$ ipython --no-banner

In [1]: import numpy as np

In [2]: np.set_printoptions(precision=1, suppress=True, linewidth=140, legacy="1.25")

In [3]: data = np.loadtxt("dump.csv", delimiter=",")

In [4]: data
Out[4]: 
array([[-10.4,  -9.3,   2.3,  -3.8,  -7.9],
       [ 10.2,   3.9,  10.5,  -2.3,   3.1],
       [ 11.3,   1.8,   9.3,  -4.2,   5.2],
       [ -4.3,   2.6,   1.4,  -6.9,  -1.8],
       [ 11.1,   1.6,  10.5,  -3.1,   5.3],
       [ -7.9, -10.2,   2.8,  -3.7,  -5.6],
       [ -8.5,  -9.2,   1.2,  -5.2,  -5.7],
       [ -3.8,   0.3,   0.3,  -8.5,  -3.3],
       [  9.8,   3.4,   9.4,  -4.6,   3.5],
       [ 10.3,   2.6,   8.8,  -3.9,   4.6],
       [ -7.8,  -8.2,   3.8,  -5.4,  -6.5],
       [ -9.3,  -6.9,   5.2,  -4.7,  -7.4],
       [  8.9,   4.3,   9.5,  -1.7,   4.2],
       [ 11.4,   3.2,   8.7,  -3.7,   2. ],
       [ -9.2, -10.3,   2.8,  -5. ,  -6.7],
       [ -4. ,   1.9,   2.2,  -8. ,  -2.1],
       [ -4.4,   0.8,   2.8,  -8.4,  -1.7],
       [-11.9,  -8.8,   3.7,  -7. ,  -5.2],
       [  9.5,   3.7,   9.9,  -1.3,   2.7],
       [ -9. ,  -9.8,   2.6,  -4.5,  -5.1],
       [ -8.3, -10.4,   3.5,  -4.4,  -7.1],
       [ -3.1,   1.5,   1.7,  -6.9,  -3.2],
       [ -5.6,   1.6,   2.3,  -7.9,  -2.1],
       [ 11.7,   3.2,  10.6,  -3.1,   3.2],
       [ 10.5,   2.7,   9.1,  -2.8,   3.5],
       [ -4.3,   1.5,   0.8,  -8.7,  -2.1],
       [ -4.1,   0.9,   2. ,  -8.7,  -2.6],
       [-10.2,  -8.3,   3.8,  -5.6,  -6.8],
       [ -7.4,  -8.3,   3. ,  -5.3,  -6. ],
       [ -1.5,   2.6,   2.6,  -7. ,  -4.3]])

In [5]: D = np.linalg.norm(data[:, None] - data[None], axis=-1)

In [6]: D.mean(axis=1).argmax()
Out[6]: 4

In [7]: (D + 1e9 * np.eye(30)).round(6).argmin(axis=1)
Out[7]: array([14, 18,  9, 15,  2, 19, 19, 25,  9,  2, 28, 27, 18, 24, 20, 26, 26, 27,  1,  5, 14, 15, 15,  1,  9, 26, 16, 10, 10, 21])

In [8]: np.linalg.matrix_rank(D ** 2)
Out[8]: 7

In [9]: P = data @ np.linalg.solve(data.T @ data, data.T)

In [10]: P @ data[:, 2]
Out[10]: 
array([ 2.3, 10.5,  9.3,  1.4, 10.5,  2.8,  1.2,  0.3,  9.4,  8.8,  3.8,  5.2,  9.5,  8.7,  2.8,  2.2,  2.8,  3.7,  9.9,  2.6,  3.5,  1.7,
        2.3, 10.6,  9.1,  0.8,  2. ,  3.8,  3. ,  2.6])

In [11]: np.diag(P)
Out[11]: 
array([0.1, 0.2, 0.2, 0.1, 0.2, 0.1, 0.1, 0.2, 0.1, 0.1, 0.1, 0.3, 0.2, 0.3, 0.1, 0.1, 0.1, 0.3, 0.2, 0.1, 0.1, 0.1, 0.2, 0.1, 0.1, 0.2,
       0.1, 0.1, 0.1, 0.3])

In [12]: round(np.trace(P), 1)
Out[12]: 5.0

In [13]: np.linalg.matrix_rank(np.eye(30) - P)
Out[13]: 25

In [14]: np.round(np.linalg.eigvalsh(P), 1) + 0
Out[14]: array([0., 0., 0., 0., 0., 0., 0., 0., 0., 0., 0., 0., 0., 0., 0., 0., 0., 0., 0., 0., 0., 0., 0., 0., 0., 1., 1., 1., 1., 1.])

In [15]: np.allclose(P @ P, P)
Out[15]: True

In [16]: cent = data[[27, 24]].astype(float)

In [17]: for _ in range(6):
    ...:     z = np.linalg.norm(data[:, None] - cent, axis=-1).argmin(axis=1)
    ...:     cent = np.array([data[z == j].mean(axis=0) for j in range(2)])
    ...: 

In [18]: z
Out[18]: array([0, 1, 1, 0, 1, 0, 0, 0, 1, 1, 0, 0, 1, 1, 0, 0, 0, 0, 1, 0, 0, 0, 0, 1, 1, 0, 0, 0, 0, 0])

In [19]: cent[1] - cent[0]
Out[19]: array([17.2,  7.3,  7.1,  3.2,  8.4])

In [20]: np.abs(cent[1] - cent[0]).argmax()
Out[20]: 0

In [21]: x = np.array([6, 2, 1, 9, 5])

In [22]: target = data @ x

In [23]: np.linalg.lstsq(data, target)[0]
Out[23]: array([6., 2., 1., 9., 5.])

In [24]: np.round(np.linalg.pinv(data) @ data, 1) + 0
Out[24]: 
array([[1., 0., 0., 0., 0.],
       [0., 1., 0., 0., 0.],
       [0., 0., 1., 0., 0.],
       [0., 0., 0., 1., 0.],
       [0., 0., 0., 0., 1.]])

In [25]: rng = np.random.default_rng(531)

In [26]: target = target + 0.1 * rng.normal(size=30)

In [27]: target
Out[27]: 
array([-152.6,   74.4,   69.1,  -90.3,   78.8, -126.3, -143.5, -114.9,   51.2,   63.8, -140.4, -143.6,   77.2,   60.3, -151.5, -100.2,
       -105.9, -174.3,   75.8, -136.8, -142.3,  -92. , -109.7,   75.1,   69.8, -110.9, -112.2, -158.5, -135.6,  -85.7])

In [28]: coef, *_ = np.linalg.lstsq(data, target)

In [29]: coef.round()
Out[29]: array([6., 2., 1., 9., 5.])

In [30]: [round(float(np.linalg.norm(np.linalg.solve(data.T @ data + lam * np.eye(5), data.T @ target))), 2) for lam in (0, 1, 10, 100)]
Out[30]: [12.12, 12.09, 11.89, 11.09]
